$ python -q
>>> import numpy as np
>>> np.set_printoptions(suppress=True, linewidth=120)
>>> data = np.loadtxt("w.csv", delimiter=",")
>>> data
array([[ -2.,  -1.,   0.,   1.,   2.,   3.,   4.,   5.,   6.,   7.,   8.,   9.,  10.],
       [ 11.,  12.,  13.,  14.,  15.,  16.,  17.,  18.,  19.,  20.,  21.,  22.,  23.],
       [ 24.,  25.,  26.,  27.,  28.,  29.,  30.,  31.,  32.,  33.,  34.,  35.,  36.],
       [ 37.,  38.,  39.,  40.,  41.,  42.,  43.,  44.,  45.,  46.,  47.,  48.,  49.],
       [ 50.,  51.,  52.,  53.,  54.,  55.,  56.,  57.,  58.,  59.,  60.,  61.,  62.],
       [ 63.,  64.,  65.,  66.,  67.,  68.,  69.,  70.,  71.,  72.,  73.,  74.,  75.],
       [ 76.,  77.,  78.,  79.,  80.,  81.,  82.,  83.,  84.,  85.,  86.,  87.,  88.],
       [ 89.,  90.,  91.,  92.,  93.,  94.,  95.,  96.,  97.,  98.,  99., 100., 101.],
       [102., 103., 104., 105., 106., 107., 108., 109., 110., 111., 112., 113., 114.],
       [115., 116., 117., 118., 119., 120., 121., 122., 123., 124., 125., 126., 127.]])
>>> rk = np.linalg.matrix_rank(data)
>>> print(rk)
2
>>> null = np.linalg.svd(data)[2][rk:].T
>>> [int(np.linalg.matrix_rank(data[:, :j + 1])) for j in range(13)]
[1, 2, 2, 2, 2, 2, 2, 2, 2, 2, 2, 2, 2]
>>> [int(np.linalg.matrix_rank(data[:i])) for i in range(1, len(data) + 1)]
[1, 2, 2, 2, 2, 2, 2, 2, 2, 2]
>>> [int(np.linalg.matrix_rank(np.delete(data, i, axis=0))) for i in range(10)]
[2, 2, 2, 2, 2, 2, 2, 2, 2, 2]
